>>> import numpy as np
>>> np.set_printoptions(precision=3, suppress=True, linewidth=200, floatmode="fixed")
>>> E = np.load("case10.npy")
>>> E
array([[ 0,  0,  0,  0, -2,  0],
       [ 0, -2,  0,  0,  0,  0],
       [ 4,  0,  0,  0,  0,  0],
       [ 0,  0,  0, -1,  0,  0],
       [ 0,  0,  2,  0,  0,  0],
       [ 0,  0,  0,  0,  0, -3]])
>>> w1 = np.array([[-9, 1, -9],
...     [-4, 1, -2],
...     [2, -4, 1],
...     [0, 1, -6],
...     [-5, 3, -8],
...     [-1, -4, 3]])
>>> b = np.array([0, 0, 5])
>>> act = np.maximum(E @ w1 + b, 0)
>>> act
array([[10,  0, 21],
       [ 8,  0,  9],
       [ 0,  4,  0],
       [ 0,  0, 11],
       [ 4,  0,  7],
       [ 3, 12,  0]])
>>> (act > 0).astype(int)
array([[1, 0, 1],
       [1, 0, 1],
       [0, 1, 0],
       [0, 0, 1],
       [1, 0, 1],
       [1, 1, 0]])
>>> (act > 0).mean(axis=0)
array([0.667, 0.333, 0.667])
>>> cent = np.array([[1, 1], [-3, -3], [1, 3]])
>>> (act @ cent).round(6).argmax(axis=1)
array([1, 1, 0, 1, 1, 0])
>>> act @ cent
array([[ 31,  73],
       [ 17,  35],
       [-12, -12],
       [ 11,  33],
       [ 11,  25],
       [-33, -33]])
>>> w1 @ cent
array([[-21, -39],
       [ -9, -13],
       [ 15,  17],
       [ -9, -21],
       [-22, -38],
       [ 14,  20]])
>>> mat = np.loadtxt("block11.csv", delimiter=",")
>>> mat
array([[ 1.000,  0.000,  0.000,  0.000,  0.000],
       [ 0.000,  1.000,  0.000,  0.000,  0.000],
       [ 0.000,  0.000,  0.707,  0.000, -0.707],
       [ 0.000,  0.000,  0.000,  1.000,  0.000],
       [ 0.000,  0.000,  0.707,  0.000,  0.707]])
>>> hat = np.triu(np.array([[2, 1, 1, 2, 1],
...     [-2, -1, -2, 2, -1],
...     [0, 1, 0, 0, 0],
...     [-1, -2, -1, 0, 1],
...     [2, 1, 1, -2, 0]]), 1) + np.eye(5)
>>> B = hat @ mat @ np.linalg.inv(hat)
>>> np.round(np.linalg.det(B), 3)
np.float64(1.0)
>>> np.linalg.matrix_rank(B)
np.int64(5)
>>> hat @ mat - mat @ hat
array([[ 0.000,  0.000,  0.414,  0.000, -1.000],
       [ 0.000,  0.000, -0.121,  0.000,  1.707],
       [ 0.000,  0.000,  0.000,  0.000,  0.000],
       [ 0.000,  0.000,  0.707,  0.000, -0.293],
       [ 0.000,  0.000,  0.000,  0.000,  0.000]])
>>> x = np.array([8, 2, 6, 3, 0])
>>> target = mat @ x
>>> b, lr = np.zeros(5), 1 / np.linalg.norm(mat, 2) ** 2
>>> for i in range(30):
...     b -= lr * mat.T @ (mat @ b - target)
...     if i % 5 == 0: print(i, round(np.linalg.norm(mat @ b - target), 3))
... 
0 0.0
5 0.0
10 0.0
15 0.0
20 0.0
25 0.0
>>> b.round(3) + 0
array([8.000, 2.000, 6.000, 3.000, 0.000])
>>> f = np.array([2, 3, 0, 2, 1])
>>> B = mat + np.outer(f, np.eye(5)[0])
>>> np.linalg.matrix_rank(np.linalg.inv(B) - np.linalg.inv(mat), tol=1e-8)
np.int64(1)
>>> np.round(np.linalg.det(B) / np.linalg.det(mat), 3), round(1 + np.linalg.solve(mat, f)[0], 3)
(np.float64(3.0), np.float64(3.0))
>>> B = mat / np.sqrt((mat ** 2).mean(axis=1, keepdims=True))
>>> np.linalg.norm(B, axis=1)
array([2.236, 2.236, 2.236, 2.236, 2.236])
>>> np.linalg.matrix_rank(mat - mat.mean(axis=1, keepdims=True))
np.int64(4)
>>> (mat - mat.T) / 2
array([[ 0.000,  0.000,  0.000,  0.000,  0.000],
       [ 0.000,  0.000,  0.000,  0.000,  0.000],
       [ 0.000,  0.000,  0.000,  0.000, -0.707],
       [ 0.000,  0.000,  0.000,  0.000,  0.000],
       [ 0.000,  0.000,  0.707,  0.000,  0.000]])
>>> round(float(np.linalg.det(mat)), 3)
1.0
>>> np.allclose(mat @ mat.T, mat.T @ mat)
True
>>> np.round(np.linalg.matrix_power(mat, 2), 3) + 0
array([[ 1.000,  0.000,  0.000,  0.000,  0.000],
       [ 0.000,  1.000,  0.000,  0.000,  0.000],
       [ 0.000,  0.000,  0.000,  0.000, -1.000],
       [ 0.000,  0.000,  0.000,  1.000,  0.000],
       [ 0.000,  0.000,  1.000,  0.000,  0.000]])
>>> round(float(np.trace(mat)), 3)
4.414
>>> arr = np.load("layer11.npy")
>>> arr
array([[9, 6, 7, 4],
       [5, 7, 6, 9],
       [5, 7, 6, 9]])
>>> # null space of dimension 2
>>> U, s, Vh = np.linalg.svd(arr)
>>> V = Vh[:(s > 1e-8).sum()]
>>> rng = np.random.default_rng(68)
>>> x = arr[1] + 4 * arr[2] + rng.integers(2) * np.eye(4)[2]
>>> x
array([25.000, 35.000, 30.000, 45.000])
>>> np.diag(V.T @ V)
array([0.686, 0.257, 0.272, 0.785])
>>> U, s, Vh = np.linalg.svd(arr)
>>> s.round(3) + 0
array([23.149,  5.304,  0.000])
>>> B = U[:, :2] @ np.diag(s[:2]) @ Vh[:2]
>>> round(float(np.linalg.norm(arr - B) / np.linalg.norm(arr)), 3)
0.0
>>> np.argsort(-np.linalg.norm(arr, axis=0).round(6), kind="stable")[:3]
array([3, 1, 0])
>>> [round(float(x), 3) for x in np.linalg.svd(arr, compute_uv=False)[:3]]
[23.149, 5.304, 0.0]
>>> feats = np.loadtxt("out2.csv", delimiter=",")
>>> feats
array([[ 1.000, -1.000, -1.000, -1.000],
       [ 0.000,  0.000,  0.000,  0.000],
       [ 2.000, -2.000, -2.000, -2.000],
       [-2.000,  2.000,  2.000,  2.000]])
>>> # columns 1 and 2 are equal
>>> hat = np.triu(np.array([[5, 5, 2, 2], [6, 6, 9, 5], [5, 1, 1, 8], [2, 3, 4, 1]]), 1) + np.eye(4)
>>> B = hat @ feats @ np.linalg.inv(hat)
>>> np.trace(B), np.trace(feats)
(np.float64(1.0), np.float64(1.0))
>>> np.linalg.matrix_rank(B)
np.int64(1)
>>> hat @ feats - feats @ hat
array([[  0.000,  -5.000,   7.000,  11.000],
       [  8.000,  -8.000,  -8.000,  -8.000],
       [-16.000,   6.000,  30.000,  38.000],
       [  0.000,  10.000, -14.000, -22.000]])
>>> np.abs(np.diag(np.linalg.qr(feats)[1])) > 1e-9
array([ True, False, False, False])
>>> np.allclose(feats[:-1].T @ np.linalg.lstsq(feats[:-1].T, feats[-1])[0], feats[-1])
True
>>> np.unique(feats.round(6), axis=0).shape
(4, 4)
>>> r = np.linalg.matrix_rank(feats)
>>> r
np.int64(1)
>>> null = np.linalg.svd(feats)[2][r:].T
>>> np.round(feats @ null, 3) + 0
array([[0.000, 0.000, 0.000],
       [0.000, 0.000, 0.000],
       [0.000, 0.000, 0.000],
       [0.000, 0.000, 0.000]])
>>> [int(np.linalg.matrix_rank(np.delete(feats, i, axis=0))) for i in range(4)]
[1, 1, 1, 1]
>>> [int(np.linalg.matrix_rank(feats[:, :j + 1])) for j in range(4)]
[1, 1, 1, 1]
>>> np.linalg.matrix_rank(feats.T @ feats), np.linalg.matrix_rank(feats @ feats.T)
(np.int64(1), np.int64(1))
>>> [int(np.linalg.matrix_rank(feats[:i])) for i in range(1, len(feats) + 1)]
[1, 1, 1, 1]
>>> ang = np.radians(15)
>>> R = np.eye(4)
>>> R[2, 2] = R[1, 1] = np.cos(ang)
>>> R[2, 1], R[1, 2] = -np.sin(ang), np.sin(ang)
>>> R
array([[ 1.000,  0.000,  0.000,  0.000],
       [ 0.000,  0.966,  0.259,  0.000],
       [ 0.000, -0.259,  0.966,  0.000],
       [ 0.000,  0.000,  0.000,  1.000]])
>>> B = feats @ R.T
>>> round(float(np.linalg.det(R)), 3), round(np.trace(R), 3)
(1.0, np.float64(3.932))
>>> B
array([[ 1.000, -1.225, -0.707, -1.000],
       [ 0.000,  0.000,  0.000,  0.000],
       [ 2.000, -2.449, -1.414, -2.000],
       [-2.000,  2.449,  1.414,  2.000]])
>>> np.linalg.svd(feats, compute_uv=False), np.linalg.svd(B, compute_uv=False)
(array([6.000, 0.000, 0.000, 0.000]), array([6.000, 0.000, 0.000, 0.000]))
>>> np.allclose(np.linalg.norm(feats, axis=1), np.linalg.norm(B, axis=1))
True
>>> np.allclose(feats @ feats.T, B @ B.T)
True
>>> X = np.array([[5, 4, 2, 4, 0],
...     [0, 5, 0, 4, 1],
...     [0, 0, 3, 0, 5],
...     [0, 0, 0, 5, 3],
...     [0, 0, 0, 0, 4]])
>>> [int(np.linalg.matrix_rank(np.linalg.matrix_power(X, p))) for p in range(1, 6)]
[5, 5, 5, 5, 5]
>>> vals, V = np.linalg.eig(X)
>>> np.sort(np.linalg.eigvals(X @ X))
array([ 9.000, 16.000, 25.000, 25.000, 25.000])
>>> np.sort(np.linalg.eigvals(np.linalg.inv(X)))
array([0.200, 0.200, 0.200, 0.250, 0.333])
>>> np.prod(vals)
np.float64(1500.0)
